$ python3 -q
>>> import numpy as np
>>> from numpy import linalg as LA
>>> np.set_printoptions(suppress=True, linewidth=200)
>>> rng = np.random.default_rng(3187)
>>> idx = rng.integers(0, 3, 8)
>>> m1 = (idx[:, None] == idx) * 2 + np.eye(8)
>>> m1
array([[3., 0., 2., 0., 0., 2., 0., 0.],
       [0., 3., 0., 2., 0., 0., 0., 2.],
       [2., 0., 3., 0., 0., 2., 0., 0.],
       [0., 2., 0., 3., 0., 0., 0., 2.],
       [0., 0., 0., 0., 3., 0., 2., 0.],
       [2., 0., 2., 0., 0., 3., 0., 0.],
       [0., 0., 0., 0., 2., 0., 3., 0.],
       [0., 2., 0., 2., 0., 0., 0., 3.]])
>>> idx = rng.permutation(8)
>>> A2 = m1[:, idx] * rng.choice([-1, 1], 8)
>>> A2
array([[ 0.,  0., -0., -2.,  2.,  0.,  3., -0.],
       [ 0.,  2., -0., -0.,  0.,  3.,  0., -2.],
       [ 0.,  0., -0., -2.,  3.,  0.,  2., -0.],
       [ 0.,  3., -0., -0.,  0.,  2.,  0., -2.],
       [ 2.,  0., -3., -0.,  0.,  0.,  0., -0.],
       [ 0.,  0., -0., -3.,  2.,  0.,  2., -0.],
       [ 3.,  0., -2., -0.,  0.,  0.,  0., -0.],
       [ 0.,  2., -0., -0.,  0.,  2.,  0., -3.]])
>>> U, _, vt = LA.svd(m1.T @ A2)
>>> np.round(U @ vt, 2) + 0
array([[ 0.,  0.,  0.,  0.,  0.,  0.,  1.,  0.],
       [ 0.,  0.,  0.,  0.,  0.,  1.,  0.,  0.],
       [ 0.,  0.,  0.,  0.,  1.,  0.,  0.,  0.],
       [ 0.,  1.,  0.,  0.,  0.,  0.,  0.,  0.],
       [ 0.,  0., -1.,  0.,  0.,  0.,  0.,  0.],
       [ 0.,  0.,  0., -1.,  0.,  0.,  0.,  0.],
       [ 1.,  0.,  0.,  0.,  0.,  0.,  0.,  0.],
       [ 0.,  0.,  0.,  0.,  0.,  0.,  0., -1.]])
>>> def softmax(z):
...     e = np.exp(z - z.max(axis=-1, keepdims=True))
...     return e / e.sum(axis=-1, keepdims=True)
... 
>>> np.round(softmax(A2[0]), 2) + 0
array([0.03, 0.03, 0.03, 0.  , 0.23, 0.03, 0.62, 0.03])
>>> np.round(softmax(10 * A2[0]), 2) + 0
array([0., 0., 0., 0., 0., 0., 1., 0.])
>>> S = A2 @ A2.T / np.sqrt(8)
>>> np.round(softmax(S + np.triu(np.full(S.shape, -np.inf), 1)), 2) + 0
array([[1.  , 0.  , 0.  , 0.  , 0.  , 0.  , 0.  , 0.  ],
       [0.  , 1.  , 0.  , 0.  , 0.  , 0.  , 0.  , 0.  ],
       [0.41, 0.  , 0.59, 0.  , 0.  , 0.  , 0.  , 0.  ],
       [0.  , 0.41, 0.  , 0.59, 0.  , 0.  , 0.  , 0.  ],
       [0.01, 0.01, 0.01, 0.01, 0.96, 0.  , 0.  , 0.  ],
       [0.29, 0.  , 0.29, 0.  , 0.  , 0.41, 0.  , 0.  ],
       [0.01, 0.01, 0.01, 0.01, 0.4 , 0.01, 0.57, 0.  ],
       [0.  , 0.29, 0.  , 0.29, 0.  , 0.  , 0.  , 0.41]])
>>> np.round(softmax(S), 2) + 0
array([[0.41, 0.  , 0.29, 0.  , 0.  , 0.29, 0.  , 0.  ],
       [0.  , 0.41, 0.  , 0.29, 0.  , 0.  , 0.  , 0.29],
       [0.29, 0.  , 0.41, 0.  , 0.  , 0.29, 0.  , 0.  ],
       [0.  , 0.29, 0.  , 0.41, 0.  , 0.  , 0.  , 0.29],
       [0.01, 0.01, 0.01, 0.01, 0.57, 0.01, 0.4 , 0.01],
       [0.29, 0.  , 0.29, 0.  , 0.  , 0.41, 0.  , 0.  ],
       [0.01, 0.01, 0.01, 0.01, 0.4 , 0.01, 0.57, 0.01],
       [0.  , 0.29, 0.  , 0.29, 0.  , 0.  , 0.  , 0.41]])
>>> np.round(softmax(S)[0] @ A2, 2)
array([ 0.01,  0.01, -0.01, -2.28,  2.28,  0.01,  2.4 , -0.01])
>>> x = np.ones(8)
>>> for _ in range(5):
...     x = m1 @ x
...     x /= LA.norm(x)
...     print(round(x @ m1 @ x, 2))
... 
6.71
6.84
6.92
6.96
6.98
>>> np.round(LA.eigvalsh(m1)[-1], 2)
np.float64(7.0)
>>> E = np.loadtxt("block14.csv", delimiter=",")
>>> E
array([[0., 0., 0., 1., 0., 0., 0., 0., 0., 0., 0., 1.],
       [0., 0., 1., 0., 1., 1., 1., 1., 0., 1., 0., 0.],
       [0., 1., 0., 0., 1., 1., 0., 0., 1., 1., 1., 0.],
       [1., 0., 0., 0., 0., 0., 0., 0., 0., 0., 0., 1.],
       [0., 1., 1., 0., 0., 1., 1., 1., 1., 1., 0., 0.],
       [0., 1., 1., 0., 1., 0., 1., 0., 1., 1., 0., 0.],
       [0., 1., 0., 0., 1., 1., 0., 1., 0., 1., 1., 0.],
       [0., 1., 0., 0., 1., 0., 1., 0., 0., 0., 1., 0.],
       [0., 0., 1., 0., 1., 1., 0., 0., 0., 1., 0., 0.],
       [0., 1., 1., 0., 1., 1., 1., 0., 1., 0., 1., 0.],
       [0., 0., 1., 0., 0., 0., 1., 1., 0., 1., 0., 0.],
       [1., 0., 0., 1., 0., 0., 0., 0., 0., 0., 0., 0.]])
>>> A2 = E / LA.norm(E, axis=1, keepdims=True)
>>> C2 = A2 @ A2.T
>>> np.argwhere(np.triu(np.abs(C2) > 0.95, 1))
array([], shape=(0, 2), dtype=int64)
>>> (C2 - 2 * np.eye(12)).round(6).argmax(axis=1)
array([3, 8, 6, 0, 1, 4, 2, 9, 1, 2, 1, 0])
>>> np.round(LA.norm(A2, axis=1), 2)
array([1., 1., 1., 1., 1., 1., 1., 1., 1., 1., 1., 1.])
>>> np.round(np.degrees(np.arccos(np.clip(C2[6, 9], -1, 1))), 2)
np.float64(51.89)
>>> C2.round(2)
array([[1.  , 0.  , 0.  , 0.5 , 0.  , 0.  , 0.  , 0.  , 0.  , 0.  , 0.  , 0.5 ],
       [0.  , 1.  , 0.5 , 0.  , 0.77, 0.67, 0.67, 0.41, 0.82, 0.62, 0.82, 0.  ],
       [0.  , 0.5 , 1.  , 0.  , 0.62, 0.67, 0.83, 0.61, 0.61, 0.77, 0.2 , 0.  ],
       [0.5 , 0.  , 0.  , 1.  , 0.  , 0.  , 0.  , 0.  , 0.  , 0.  , 0.  , 0.5 ],
       [0.  , 0.77, 0.62, 0.  , 1.  , 0.77, 0.62, 0.38, 0.57, 0.71, 0.76, 0.  ],
       [0.  , 0.67, 0.67, 0.  , 0.77, 1.  , 0.5 , 0.61, 0.61, 0.77, 0.61, 0.  ],
       [0.  , 0.67, 0.83, 0.  , 0.62, 0.5 , 1.  , 0.61, 0.61, 0.62, 0.41, 0.  ],
       [0.  , 0.41, 0.61, 0.  , 0.38, 0.61, 0.61, 1.  , 0.25, 0.76, 0.25, 0.  ],
       [0.  , 0.82, 0.61, 0.  , 0.57, 0.61, 0.61, 0.25, 1.  , 0.57, 0.5 , 0.  ],
       [0.  , 0.62, 0.77, 0.  , 0.71, 0.77, 0.62, 0.76, 0.57, 1.  , 0.38, 0.  ],
       [0.  , 0.82, 0.2 , 0.  , 0.76, 0.61, 0.41, 0.25, 0.5 , 0.38, 1.  , 0.  ],
       [0.5 , 0.  , 0.  , 0.5 , 0.  , 0.  , 0.  , 0.  , 0.  , 0.  , 0.  , 1.  ]])
>>> A2 = E + rng.integers(-2, 3, (12, 1)) @ rng.integers(-2, 3, (1, 12))
>>> A2
array([[ 2., -2.,  1., -1.,  0.,  2., -1.,  1.,  0.,  2.,  0.,  2.],
       [ 4., -4.,  3., -4.,  1.,  5., -1.,  3.,  0.,  5.,  0.,  2.],
       [-4.,  5., -2.,  4.,  1., -3.,  2., -2.,  1., -3.,  1., -2.],
       [ 1.,  0.,  0.,  0.,  0.,  0.,  0.,  0.,  0.,  0.,  0.,  1.],
       [-4.,  5., -1.,  4.,  0., -3.,  3., -1.,  1., -3.,  0., -2.],
       [-2.,  3.,  0.,  2.,  1., -2.,  2., -1.,  1., -1.,  0., -1.],
       [-4.,  5., -2.,  4.,  1., -3.,  2., -1.,  0., -3.,  1., -2.],
       [ 2., -1.,  1., -2.,  1.,  2.,  0.,  1.,  0.,  2.,  1.,  1.],
       [-4.,  4., -1.,  4.,  1., -3.,  2., -2.,  0., -3.,  0., -2.],
       [ 0.,  1.,  1.,  0.,  1.,  1.,  1.,  0.,  1.,  0.,  1.,  0.],
       [-2.,  2.,  0.,  2.,  0., -2.,  2.,  0.,  0., -1.,  0., -1.],
       [ 3., -2.,  1., -1.,  0.,  2., -1.,  1.,  0.,  2.,  0.,  1.]])
>>> np.abs(A2 - E).sum(axis=1)
array([14., 28., 28.,  0., 28., 14., 28., 14., 28.,  0., 14., 14.])
>>> feats = np.load("w.npy")
>>> feats
array([[ 1,  0,  0,  1,  0,  0,  2,  3,  0,  0,  1,  0],
       [ 0, -2,  0,  0,  1,  1,  0,  0,  0,  0,  0, -1],
       [ 0,  0,  2,  0,  0,  0,  0,  0,  2,  0,  0,  0],
       [-2,  0,  0, -3,  0,  0,  2, -3,  0,  0,  0,  0],
       [ 0, -2,  0,  0, -1, -2,  0,  0,  0, -1,  0,  1],
       [ 0,  3,  0,  0,  0,  2,  0,  0,  0,  2,  0, -2],
       [-3,  0,  0,  0,  0,  0,  3,  3,  0,  0, -2,  0],
       [ 0,  0,  0,  2,  0,  0,  1,  3,  0,  0,  0,  0],
       [ 0,  0,  3,  0,  0,  0,  0,  0,  2,  0,  0,  0],
       [ 0,  2,  0,  0,  1, -3,  0,  0,  0, -1,  0, -1],
       [ 1,  0,  0,  2,  0,  0,  0,  1,  0,  0, -1,  0],
       [ 0,  2,  0,  0,  1,  2,  0,  0,  0, -3,  0,  3]])
>>> A2 = LA.inv(feats)
>>> np.round(LA.det(feats) * A2, 2)
array([[ -6800.,      0.,      0.,   2400.,      0.,      0.,  -1000.,  11800.,      0.,      0.,  -4800.,      0.],
       [    -0.,   2144.,     -0.,     -0.,    268.,  -1608.,     -0.,     -0.,     -0.,  -1072.,     -0.,   -804.],
       [    -0.,     -0.,  13400.,     -0.,     -0.,     -0.,     -0.,     -0., -13400.,     -0.,     -0.,     -0.],
       [  5800.,      0.,      0.,  -5200.,      0.,      0.,   4400., -14400.,      0.,      0.,  -3000.,      0.],
       [     0.,   2144.,      0.,      0.,  17018.,  11792.,      0.,      0.,      0.,  -1072.,      0.,   2546.],
       [     0.,  -3216.,      0.,      0.,  -3752.,  -4288.,      0.,      0.,      0.,   1608.,      0.,  -2144.],
       [ -2600.,     -0.,     -0.,  -4600.,     -0.,     -0.,    800.,  -1400.,     -0.,     -0.,  -4200.,     -0.],
       [ -3000.,      0.,      0.,   5000.,      0.,      0.,  -3200.,   5600.,      0.,      0.,   3400.,      0.],
       [    -0.,     -0., -20100.,     -0.,     -0.,     -0.,     -0.,     -0.,  13400.,     -0.,     -0.,     -0.],
       [     0.,   8040.,      0.,      0.,  16080.,  10720.,      0.,      0.,      0.,   2680.,      0.,   5360.],
       [  1800.,     -0.,     -0.,  -3000.,     -0.,     -0.,   4600., -11400.,     -0.,     -0.,   6000.,     -0.],
       [     0.,   8040.,      0.,      0.,  12730.,  10720.,      0.,      0.,      0.,   2680.,      0.,   2010.]])
>>> round(LA.cond(feats), 2)
np.float64(19.27)
>>> np.round(LA.inv(A2), 2) + 0
array([[ 1.,  0.,  0.,  1.,  0.,  0.,  2.,  3.,  0.,  0.,  1.,  0.],
       [ 0., -2.,  0.,  0.,  1.,  1.,  0.,  0.,  0.,  0.,  0., -1.],
       [ 0.,  0.,  2.,  0.,  0.,  0.,  0.,  0.,  2.,  0.,  0.,  0.],
       [-2.,  0.,  0., -3.,  0.,  0.,  2., -3.,  0.,  0.,  0.,  0.],
       [ 0., -2.,  0.,  0., -1., -2.,  0.,  0.,  0., -1.,  0.,  1.],
       [ 0.,  3.,  0.,  0.,  0.,  2.,  0.,  0.,  0.,  2.,  0., -2.],
       [-3.,  0.,  0.,  0.,  0.,  0.,  3.,  3.,  0.,  0., -2.,  0.],
       [ 0.,  0.,  0.,  2.,  0.,  0.,  1.,  3.,  0.,  0.,  0.,  0.],
       [ 0.,  0.,  3.,  0.,  0.,  0.,  0.,  0.,  2.,  0.,  0.,  0.],
       [ 0.,  2.,  0.,  0.,  1., -3.,  0.,  0.,  0., -1.,  0., -1.],
       [ 1.,  0.,  0.,  2.,  0.,  0.,  0.,  1.,  0.,  0., -1.,  0.],
       [ 0.,  2.,  0.,  0.,  1.,  2.,  0.,  0.,  0., -3.,  0.,  3.]])
>>> (np.abs(A2) > 1e-9).astype(int)
array([[1, 0, 0, 1, 0, 0, 1, 1, 0, 0, 1, 0],
       [0, 1, 0, 0, 1, 1, 0, 0, 0, 1, 0, 1],
       [0, 0, 1, 0, 0, 0, 0, 0, 1, 0, 0, 0],
       [1, 0, 0, 1, 0, 0, 1, 1, 0, 0, 1, 0],
       [0, 1, 0, 0, 1, 1, 0, 0, 0, 1, 0, 1],
       [0, 1, 0, 0, 1, 1, 0, 0, 0, 1, 0, 1],
       [1, 0, 0, 1, 0, 0, 1, 1, 0, 0, 1, 0],
       [1, 0, 0, 1, 0, 0, 1, 1, 0, 0, 1, 0],
       [0, 0, 1, 0, 0, 0, 0, 0, 1, 0, 0, 0],
       [0, 1, 0, 0, 1, 1, 0, 0, 0, 1, 0, 1],
       [1, 0, 0, 1, 0, 0, 1, 1, 0, 0, 1, 0],
       [0, 1, 0, 0, 1, 1, 0, 0, 0, 1, 0, 1]])
>>> np.allclose(A2, feats.T)
False
>>> np.round(LA.det(feats) * LA.det(A2), 2)
np.float64(1.0)
>>> A2 = np.array([[5, 2, 4],
...     [-5, 0, 4],
...     [-1, 4, -4],
...     [3, 4, -4],
...     [1, -4, 0],
...     [-1, 3, -3],
...     [-2, -5, 4],
...     [-4, -4, 0],
...     [-3, 3, 4],
...     [-2, 0, 3],
...     [-3, 5, 0],
...     [-5, 5, -3]])
>>> np.einsum("ik,kj->ij", feats, A2)
array([[-11, -11,   8],
       [ 15,  -6,  -8],
       [ -8,  14,   0],
       [-11, -14,  12],
       [  8,   3,  -8],
       [-11,  -4,  18],
       [-27, -43,   0],
       [ -8,  -9,  -4],
       [ -9,  18,  -4],
       [  1, -18,  17],
       [ 10,   1,  -4],
       [-20,  17, -16]])
>>> np.einsum("ij,ij->i", feats, feats)
array([16,  7,  8, 26, 11, 21, 31, 14, 13, 16,  7, 27])
>>> LA.matrix_rank(np.vstack([feats, A2.T]))
np.int64(12)
>>> LA.matrix_rank(feats @ A2)
np.int64(3)
>>> A2.T @ feats.T
array([[-11,  15,  -8, -11,   8, -11, -27,  -8,  -9,   1,  10, -20],
       [-11,  -6,  14, -14,   3,  -4, -43,  -9,  18, -18,   1,  17],
       [  8,  -8,   0,  12,  -8,  18,   0,  -4,  -4,  17,  -4, -16]])
>>> x = np.array([1, 1, 3, 0, 1, 4, 0, 0, 2, 2, 0, 3])
>>> y = feats @ x
>>> y
array([  1,   0,  10,  -2, -10,   9,  -3,   0,  13, -14,   1,  14])
>>> np.round(LA.solve(feats, 5 * y), 2) + 0
array([ 5.,  5., 15.,  0.,  5., 20.,  0.,  0., 10., 10.,  0., 15.])
>>> t = np.radians(45)
>>> Rm = np.eye(12)
>>> Rm[6, 6] = Rm[10, 10] = np.cos(t)
>>> Rm[6, 10], Rm[10, 6] = -np.sin(t), np.sin(t)
>>> Rm.round(2)
array([[ 1.  ,  0.  ,  0.  ,  0.  ,  0.  ,  0.  ,  0.  ,  0.  ,  0.  ,  0.  ,  0.  ,  0.  ],
       [ 0.  ,  1.  ,  0.  ,  0.  ,  0.  ,  0.  ,  0.  ,  0.  ,  0.  ,  0.  ,  0.  ,  0.  ],
       [ 0.  ,  0.  ,  1.  ,  0.  ,  0.  ,  0.  ,  0.  ,  0.  ,  0.  ,  0.  ,  0.  ,  0.  ],
       [ 0.  ,  0.  ,  0.  ,  1.  ,  0.  ,  0.  ,  0.  ,  0.  ,  0.  ,  0.  ,  0.  ,  0.  ],
       [ 0.  ,  0.  ,  0.  ,  0.  ,  1.  ,  0.  ,  0.  ,  0.  ,  0.  ,  0.  ,  0.  ,  0.  ],
       [ 0.  ,  0.  ,  0.  ,  0.  ,  0.  ,  1.  ,  0.  ,  0.  ,  0.  ,  0.  ,  0.  ,  0.  ],
       [ 0.  ,  0.  ,  0.  ,  0.  ,  0.  ,  0.  ,  0.71,  0.  ,  0.  ,  0.  , -0.71,  0.  ],
       [ 0.  ,  0.  ,  0.  ,  0.  ,  0.  ,  0.  ,  0.  ,  1.  ,  0.  ,  0.  ,  0.  ,  0.  ],
       [ 0.  ,  0.  ,  0.  ,  0.  ,  0.  ,  0.  ,  0.  ,  0.  ,  1.  ,  0.  ,  0.  ,  0.  ],
       [ 0.  ,  0.  ,  0.  ,  0.  ,  0.  ,  0.  ,  0.  ,  0.  ,  0.  ,  1.  ,  0.  ,  0.  ],
       [ 0.  ,  0.  ,  0.  ,  0.  ,  0.  ,  0.  ,  0.71,  0.  ,  0.  ,  0.  ,  0.71,  0.  ],
       [ 0.  ,  0.  ,  0.  ,  0.  ,  0.  ,  0.  ,  0.  ,  0.  ,  0.  ,  0.  ,  0.  ,  1.  ]])
>>> A2 = feats @ Rm.T
>>> np.round(LA.det(Rm), 2), round(float(np.trace(Rm)), 2)
(np.float64(1.0), 11.41)
>>> np.allclose(feats @ feats.T, A2 @ A2.T)
True
>>> np.round(np.abs(A2 - feats).max(axis=0), 2)
array([0.  , 0.  , 0.  , 0.  , 0.  , 0.  , 1.29, 0.  , 0.  , 0.  , 2.71, 0.  ])
